% ipython --no-banner

In [1]: import numpy as np

In [2]: from numpy import linalg as LA

In [3]: np.set_printoptions(precision=2, suppress=True, linewidth=160)

In [4]: def rnd(a):
   ...:     return np.round(a, 2) + 0
   ...: 

In [5]: J = np.loadtxt("layer8.csv", delimiter=",")

In [6]: J
Out[6]: 
array([[ -0.2,   0.1,   0.2,   1.4],
       [ 28. , -20. , -16. ,   4. ],
       [  1.1,  -1.1,  -0.1,   0.2],
       [ -0.5,   0.7,  -0.2,   0.2],
       [  0. ,   0.4,   0.1,   0.1],
       [ -1. ,  -1.4,  -0.2,   0.1],
       [ -0.7,   1.1,   0.9,  -1.4],
       [  0.4,  -0.4,  -1.4,  -0.4],
       [ -0.4,   0.7,  -0.1,  -1.1],
       [ -0.5,  -1.7,  -0.3,  -1.2],
       [ -0.3,   0.8,   1. ,  -1.7],
       [ -1.3,   0.8,  -0.7,   0.9],
       [ -0.5,  -0.1,   0.4,   0. ],
       [  1.2,   0.8,   0. ,  -0.2],
       [ -0.1,   0.5,  -0.6,   1. ],
       [  1. ,   0.8,   1.6,   0.1],
       [  2.2,   1.5,   0.6,  -1.3],
       [  0. ,  -1.1,   1.2,   0.5],
       [  0.4,  -1. ,   0.2,  -1.4],
       [ -0.8,  -1.5,  -0.2,   0.2],
       [  1.3,   1.8,   0.2,   0.7],
       [ -0.1,   0.2,   0.6,  -0.7],
       [  0.4,   2.5,  -1.5,  -0.8],
       [ -0.1,  -0.3,   1.4,   0.2],
       [  0.9,  -0.9,  -0.7,  -0.6],
       [  0. ,   0.5,  -1.3,   1. ],
       [ -1.6,   2.1,  -0.9,   0.1],
       [  1.3,  -0.7,   0.6,  -0.3],
       [  0.7,  -0.1,   0.2,   0.5]])

In [7]: Uu, s, Vh = LA.svd(J, full_matrices=False)

In [8]: rnd(s)
Out[8]: array([38.4 ,  5.67,  4.99,  3.94])

In [9]: rnd(np.sqrt((s ** 2).sum())), rnd(LA.norm(J))
Out[9]: (np.float64(39.33), np.float64(39.33))

In [10]: rnd(Vh @ Vh.T)
Out[10]: 
array([[1., 0., 0., 0.],
       [0., 1., 0., 0.],
       [0., 0., 1., 0.],
       [0., 0., 0., 1.]])

In [11]: np.allclose(Uu * s @ Vh, J)
Out[11]: True

In [12]: rnd(Uu.T @ Uu)
Out[12]: 
array([[1., 0., 0., 0.],
       [0., 1., 0., 0.],
       [0., 0., 1., 0.],
       [0., 0., 0., 1.]])
